$ ipython --no-banner

In [1]: import numpy as np

In [2]: import numpy.linalg as la

In [3]: np.set_printoptions(suppress=True, linewidth=100)

In [4]: def tidy(a):
   ...:     return np.round(a, 2) + 0
   ...: 

In [5]: arr = np.loadtxt("mat.csv", delimiter=",")

In [6]: arr
Out[6]: 
array([[-2.,  2., -2.,  2., -2.,  2.],
       [-1., -1., -1., -1., -1., -1.],
       [ 0.,  2.,  0.,  2.,  0.,  2.],
       [-2.,  2., -2.,  2., -2.,  2.],
       [-1., -1., -1., -1., -1., -1.],
       [ 0.,  2.,  0.,  2.,  0.,  2.]])

In [7]: Uu, s, Vh = la.svd(arr)

In [8]: tidy(s)
Out[8]: array([7.98, 4.51, 0.  , 0.  , 0.  , 0.  ])

In [9]: np.argmax(s[:-1] / (s[1:] + 1e-6)) + 1
Out[9]: np.int64(2)

In [10]: A2 = Uu[:, :2] @ np.diag(s[:2]) @ Vh[:2]

In [11]: la.matrix_rank(A2)
Out[11]: np.int64(2)

In [12]: tidy(A2)
Out[12]: 
array([[-2.,  2., -2.,  2., -2.,  2.],
       [-1., -1., -1., -1., -1., -1.],
       [ 0.,  2.,  0.,  2.,  0.,  2.],
       [-2.,  2., -2.,  2., -2.,  2.],
       [-1., -1., -1., -1., -1., -1.],
       [ 0.,  2.,  0.,  2.,  0.,  2.]])

In [13]: tidy(np.abs(arr - A2).max())
Out[13]: np.float64(0.0)

In [14]: tidy(la.norm(arr - A2, 2)), tidy(s[2])
Out[14]: (np.float64(0.0), np.float64(0.0))

In [15]: r = la.matrix_rank(arr)

In [16]: r
Out[16]: np.int64(2)

In [17]: N = la.svd(arr)[2][r:].T

In [18]: [int(la.matrix_rank(arr[:, :j + 1])) for j in range(6)]
Out[18]: [1, 2, 2, 2, 2, 2]

In [19]: N.shape
Out[19]: (6, 4)

In [20]: [int(la.matrix_rank(np.delete(arr, i, axis=0))) for i in range(6)]
Out[20]: [2, 2, 2, 2, 2, 2]

In [21]: la.matrix_rank(arr.T @ arr), la.matrix_rank(arr @ arr.T)
Out[21]: (np.int64(2), np.int64(2))

In [22]: t = np.radians(120)

In [23]: Rm = np.eye(6)

In [24]: Rm[4, 4] = Rm[2, 2] = np.cos(t)

In [25]: Rm[4, 2], Rm[2, 4] = -np.sin(t), np.sin(t)

In [26]: tidy(Rm)
Out[26]: 
array([[ 1.  ,  0.  ,  0.  ,  0.  ,  0.  ,  0.  ],
       [ 0.  ,  1.  ,  0.  ,  0.  ,  0.  ,  0.  ],
       [ 0.  ,  0.  , -0.5 ,  0.  ,  0.87,  0.  ],
       [ 0.  ,  0.  ,  0.  ,  1.  ,  0.  ,  0.  ],
       [ 0.  ,  0.  , -0.87,  0.  , -0.5 ,  0.  ],
       [ 0.  ,  0.  ,  0.  ,  0.  ,  0.  ,  1.  ]])

In [27]: A2 = arr @ Rm.T

In [28]: tidy(la.det(Rm)), np.trace(Rm)
Out[28]: (np.float64(1.0), np.float64(3.0))

In [29]: np.allclose(arr @ arr.T, A2 @ A2.T)
Out[29]: True

In [30]: Uu, s, Vh = la.svd(arr)

In [31]: vecs = Vh[:(s > 1e-8).sum()]

In [32]: rng = np.random.default_rng(62)

In [33]: x0 = arr[2] + -3 * arr[1] + rng.integers(2) * np.eye(6)[1]

In [34]: x0
Out[34]: array([3., 5., 3., 5., 3., 5.])

In [35]: np.allclose(vecs.T @ vecs @ x0, x0)
Out[35]: True

In [36]: tidy(np.diag(vecs.T @ vecs))
Out[36]: array([0.33, 0.33, 0.33, 0.33, 0.33, 0.33])

In [37]: W0 = np.loadtxt("a.csv", delimiter=",")

In [38]: W0
Out[38]: 
array([[ 2., -1., -1., -1.,  1., -1.,  0.,  0.],
       [ 0., -1.,  1.,  1.,  0., -2.,  2., -2.],
       [ 0.,  0.,  1.,  0.,  1.,  2., -1., -1.],
       [ 0.,  0.,  0.,  1.,  2.,  0., -1.,  2.],
       [ 0.,  0.,  0.,  0., -2.,  0., -1.,  1.],
       [ 0.,  0.,  0.,  0.,  0.,  0.,  0., -1.],
       [ 0.,  0.,  0.,  0.,  0.,  0.,  0., -2.],
       [ 0.,  0.,  0.,  0.,  0.,  0.,  0., -1.]])

In [39]: r = la.matrix_rank(W0)

In [40]: r
Out[40]: np.int64(6)

In [41]: N = la.svd(W0)[2][r:].T

In [42]: [int(la.matrix_rank(W0[:i])) for i in range(1, len(W0) + 1)]
Out[42]: [1, 2, 3, 4, 5, 6, 6, 6]

In [43]: [int(la.matrix_rank(np.delete(W0, i, axis=0))) for i in range(8)]
Out[43]: [5, 5, 5, 5, 5, 6, 6, 6]

In [44]: [int(la.matrix_rank(W0[:, :j + 1])) for j in range(8)]
Out[44]: [1, 2, 3, 4, 5, 5, 5, 6]

In [45]: la.matrix_rank(W0.T @ W0), la.matrix_rank(W0 @ W0.T)
Out[45]: (np.int64(6), np.int64(6))

In [46]: N.shape
Out[46]: (8, 2)

In [47]: idx = rng.permutation(8)

In [48]: idx
Out[48]: array([0, 2, 4, 1, 6, 7, 3, 5])

In [49]: A2 = W0[idx][:, idx]

In [50]: tidy(np.sort(np.abs(la.eigvals(A2))))
Out[50]: array([0., 0., 1., 1., 1., 1., 2., 2.])

In [51]: Uu, s, Vh = la.svd(W0)

In [52]: vecs = Vh[:(s > 1e-8).sum()]

In [53]: x0 = W0[2] + 3 * W0[0] + rng.integers(2) * np.eye(8)[5]

In [54]: x0
Out[54]: array([ 6., -3., -2., -3.,  4., -1., -1., -1.])

In [55]: la.matrix_rank(np.vstack([W0, x0]))
Out[55]: np.int64(6)

In [56]: tidy(np.diag(vecs.T @ vecs))
Out[56]: array([0.59, 0.41, 0.71, 0.62, 0.98, 0.79, 0.9 , 1.  ])

In [57]: E = np.load("dump.npy")

In [58]: tidy(E)
Out[58]: 
array([[-51.75,  30.03,  25.37,  51.75,   2.39,  19.44,  -2.84],
       [-50.19,  29.31,  24.43,  50.19,   2.53,  18.51,  -3.13],
       [-30.65,  19.73,  13.05,  30.65,   3.94,   7.63,  -6.03],
       [ -8.06,   6.71,   2.27,   8.06,   3.8 ,  -1.45,  -5.6 ],
       [ -2.17,   2.19,   0.58,   2.17,   2.27,  -1.57,  -2.96],
       [  0.13,  -0.11,  -0.16,  -0.13,  -0.34,   0.19,   0.32],
       [  0.13,  -0.12,  -0.17,  -0.13,  -0.36,   0.2 ,   0.34],
       [  0.14,  -0.12,  -0.18,  -0.14,  -0.38,   0.21,   0.36],
       [  0.32,  -0.21,  -0.61,  -0.32,  -1.01,   0.44,   0.82],
       [  0.33,  -0.21,  -0.62,  -0.33,  -1.02,   0.45,   0.83],
       [  1.17,   0.36,  -3.61,  -1.17,  -2.75,  -0.31,   0.94],
       [  1.52,   0.62,  -4.69,  -1.52,  -3.06,  -0.87,   0.63],
       [  1.57,   0.66,  -4.87,  -1.57,  -3.11,  -0.97,   0.58],
       [  1.88,   0.86,  -5.74,  -1.88,  -3.3 ,  -1.48,   0.28],
       [  3.58,   1.8 , -10.02,  -3.58,  -3.91,  -4.3 ,  -1.54],
       [  4.86,   2.37, -12.91,  -4.86,  -4.13,  -6.4 ,  -2.94],
       [  8.73,   3.72, -20.76,  -8.73,  -4.3 , -12.49,  -7.08],
       [ 12.35,   4.69, -27.49, -12.35,  -4.17, -17.97, -10.83],
       [ 15.59,   5.42, -33.2 , -15.59,  -3.94, -22.76, -14.11],
       [ 17.16,   5.74, -35.91, -17.16,  -3.8 , -25.05, -15.69]])

In [59]: cen = E - E.mean(axis=1)
Traceback (most recent call last):
  Cell In[59], line 1
    cen = E - E.mean(axis=1)
ValueError: operands could not be broadcast together with shapes (20,7) (20,) 


In [60]: cen = E - E.mean(axis=0)

In [61]: Uu, s, Vh = la.svd(cen, full_matrices=False)

In [62]: tidy(cen.mean(axis=0))
Out[62]: array([0., 0., 0., 0., 0., 0., 0.])

In [63]: dist = la.norm(E[:, None] - E[None], axis=-1)

In [64]: np.unravel_index(dist.round(6).argmax(), dist.shape)
Out[64]: (np.int64(0), np.int64(19))

In [65]: tidy(dist[:5, :5])
Out[65]: 
array([[ 0.  ,  2.68, 36.06, 73.08, 82.14],
       [ 2.68,  0.  , 33.38, 70.41, 79.5 ],
       [36.06, 33.38,  0.  , 37.27, 46.71],
       [73.08, 70.41, 37.27,  0.  , 10.1 ],
       [82.14, 79.5 , 46.71, 10.1 ,  0.  ]])

In [66]: dist.shape
Out[66]: (20, 20)

In [67]: la.cond(E) > 100
Out[67]: np.True_

In [68]: [round(float(x), 2) for x in la.svd(E, compute_uv=False)[:3]]
Out[68]: [144.95, 62.54, 12.56]

In [69]: np.abs(np.diag(la.qr(E)[1])) > 1e-9
Out[69]: array([ True,  True,  True, False, False, False, False])

In [70]: t = np.deg2rad(120)

In [71]: J = np.eye(6)

In [72]: J[np.ix_([2, 4], [2, 4])] = [[np.cos(t), -np.sin(t)], [np.sin(t), np.cos(t)]]

In [73]: tidy(J)
Out[73]: 
array([[ 1.  ,  0.  ,  0.  ,  0.  ,  0.  ,  0.  ],
       [ 0.  ,  1.  ,  0.  ,  0.  ,  0.  ,  0.  ],
       [ 0.  ,  0.  , -0.5 ,  0.  , -0.87,  0.  ],
       [ 0.  ,  0.  ,  0.  ,  1.  ,  0.  ,  0.  ],
       [ 0.  ,  0.  ,  0.87,  0.  , -0.5 ,  0.  ],
       [ 0.  ,  0.  ,  0.  ,  0.  ,  0.  ,  1.  ]])

In [74]: tidy(np.trace(la.pinv(W0) @ W0))
Out[74]: np.float64(6.0)

In [75]: np.abs(np.diag(la.qr(W0)[1])) > 1e-9
Out[75]: array([ True,  True,  True,  True,  True, False, False,  True])

In [76]: tidy(W0 @ la.pinv(W0) @ W0)
Out[76]: 
array([[ 2., -1., -1., -1.,  1., -1.,  0.,  0.],
       [ 0., -1.,  1.,  1.,  0., -2.,  2., -2.],
       [ 0.,  0.,  1.,  0.,  1.,  2., -1., -1.],
       [ 0.,  0.,  0.,  1.,  2.,  0., -1.,  2.],
       [ 0.,  0.,  0.,  0., -2.,  0., -1.,  1.],
       [ 0.,  0.,  0.,  0.,  0.,  0.,  0., -1.],
       [ 0.,  0.,  0.,  0.,  0.,  0.,  0., -2.],
       [ 0.,  0.,  0.,  0.,  0.,  0.,  0., -1.]])

In [77]: la.lstsq(W0[:-1].T, W0[-1])[2]
Out[77]: np.int32(6)

In [78]: feats = np.loadtxt("m.csv", delimiter=",")

In [79]: tidy(feats)
Out[79]: 
array([[ 0.1 , -1.04,  4.63, -4.05, -4.95, -5.71, -1.99],
       [ 0.34, -7.26, -1.83,  3.87,  4.31,  2.86,  1.47],
       [ 0.49, -9.42,  2.37,  0.57,  0.19, -2.22, -0.22],
       [-0.27,  4.42, -4.68,  3.09,  3.97,  5.5 ,  1.71],
       [-0.25,  4.05, -4.71,  3.22,  4.12,  5.57,  1.75],
       [-0.13,  3.42,  3.67, -4.47, -5.23, -4.86, -1.95],
       [-0.44,  8.96,  0.25, -2.89, -3.03, -1.02, -0.91],
       [ 0.16, -3.85, -3.52,  4.46,  5.19,  4.71,  1.92],
       [ 0.49, -9.57,  1.95,  1.01,  0.72, -1.67, -0.02],
       [-0.24,  5.39,  2.89, -4.32, -4.94, -4.04, -1.78],
       [ 0.43, -8.01,  3.73, -1.13, -1.79, -4.03, -0.96],
       [-0.46,  8.64, -3.32,  0.56,  1.13,  3.47,  0.72],
       [-0.4 ,  7.25, -4.08,  1.69,  2.42,  4.53,  1.19],
       [ 0.38, -6.89,  4.21, -1.91, -2.67, -4.71, -1.27],
       [ 0.45, -8.39,  3.5 , -0.8 , -1.41, -3.71, -0.82],
       [-0.16,  3.84,  3.53, -4.46, -5.19, -4.71, -1.92],
       [-0.2 ,  4.61,  3.23, -4.41, -5.09, -4.41, -1.86],
       [-0.44,  8.93,  0.29, -2.92, -3.07, -1.07, -0.92],
       [-0.24,  5.35,  2.91, -4.32, -4.95, -4.06, -1.78],
       [-0.08,  0.7 , -4.59,  4.11,  5.01,  5.69,  2.  ],
       [ 0.17, -2.52,  4.73, -3.7 , -4.61, -5.72, -1.9 ],
       [ 0.39, -8.15, -1.12,  3.48,  3.78,  2.05,  1.23],
       [ 0.32, -6.83, -2.11,  4.01,  4.5 ,  3.18,  1.55],
       [ 0.42, -7.71,  3.88, -1.36, -2.05, -4.25, -1.06],
       [-0.49,  9.58, -1.9 , -1.05, -0.77,  1.62,  0.  ],
       [ 0.  , -0.85, -4.35,  4.34,  5.21,  5.5 ,  2.03],
       [-0.48,  9.23, -2.7 , -0.2 ,  0.24,  2.65,  0.39],
       [ 0.42, -8.62, -0.66,  3.18,  3.39,  1.5 ,  1.06],
       [ 0.44, -8.06,  3.71, -1.09, -1.75, -4.  , -0.95]])

In [80]: W = np.array([[3, 4, 3, 5, 2],
    ...:     [1, 5, 5, 2, 1],
    ...:     [3, 3, 2, 1, 2],
    ...:     [0, 0, 0, 5, 1],
    ...:     [4, 3, 4, 5, 2],
    ...:     [1, 0, 0, 4, 2],
    ...:     [4, 2, 2, 0, 0]])

In [81]: beta = np.array([0, -1, -1, -2, -1])

In [82]: act = np.maximum(feats @ W + beta, 0)

In [83]: (act > 0).astype(int)
Out[83]: 
array([[0, 0, 0, 0, 0],
       [1, 0, 0, 1, 1],
       [0, 0, 0, 0, 0],
       [1, 1, 1, 1, 1],
       [1, 1, 1, 1, 1],
       [0, 1, 0, 0, 0],
       [0, 1, 1, 0, 0],
       [1, 0, 0, 1, 1],
       [0, 0, 0, 0, 0],
       [0, 1, 1, 0, 0],
       [0, 0, 0, 0, 0],
       [1, 1, 1, 1, 1],
       [1, 1, 1, 1, 1],
       [0, 0, 0, 0, 0],
       [0, 0, 0, 0, 0],
       [0, 1, 1, 0, 0],
       [0, 1, 1, 0, 0],
       [0, 1, 1, 0, 0],
       [0, 1, 1, 0, 0],
       [1, 1, 1, 1, 1],
       [0, 0, 0, 0, 0],
       [1, 0, 0, 1, 1],
       [1, 0, 0, 1, 1],
       [0, 0, 0, 0, 0],
       [1, 1, 1, 1, 1],
       [1, 1, 1, 1, 1],
       [1, 1, 1, 1, 1],
       [1, 0, 0, 1, 1],
       [0, 0, 0, 0, 0]])

In [84]: tidy((act > 0).mean(axis=0))
Out[84]: array([0.45, 0.52, 0.48, 0.45, 0.45])

In [85]: la.matrix_rank(act)
Out[85]: np.int64(5)

In [86]: basis = np.array([[0, 1], [2, 0], [2, 0], [2, 0], [1, 1]])

In [87]: W @ basis
Out[87]: 
array([[26,  5],
       [25,  2],
       [14,  5],
       [11,  1],
       [26,  6],
       [10,  3],
       [ 8,  4]])

In [88]: data = np.loadtxt("w.csv", delimiter=",")

In [89]: data
Out[89]: 
array([[-2.,  0.,  0.],
       [-1., -1.,  0.],
       [-2., -1., -1.]])

In [90]: x0 = np.array([-1, 1, -2, -1, -1, 0, 2, 0])

In [91]: np.sign((W0 @ x0).round(6))
Out[91]: array([-1.,  0., -1., -1.,  0.,  0.,  0.,  0.])

In [92]: np.einsum("ij,j->i", W0, x0)
Out[92]: array([-1.,  0., -5., -5.,  0.,  0.,  0.,  0.])
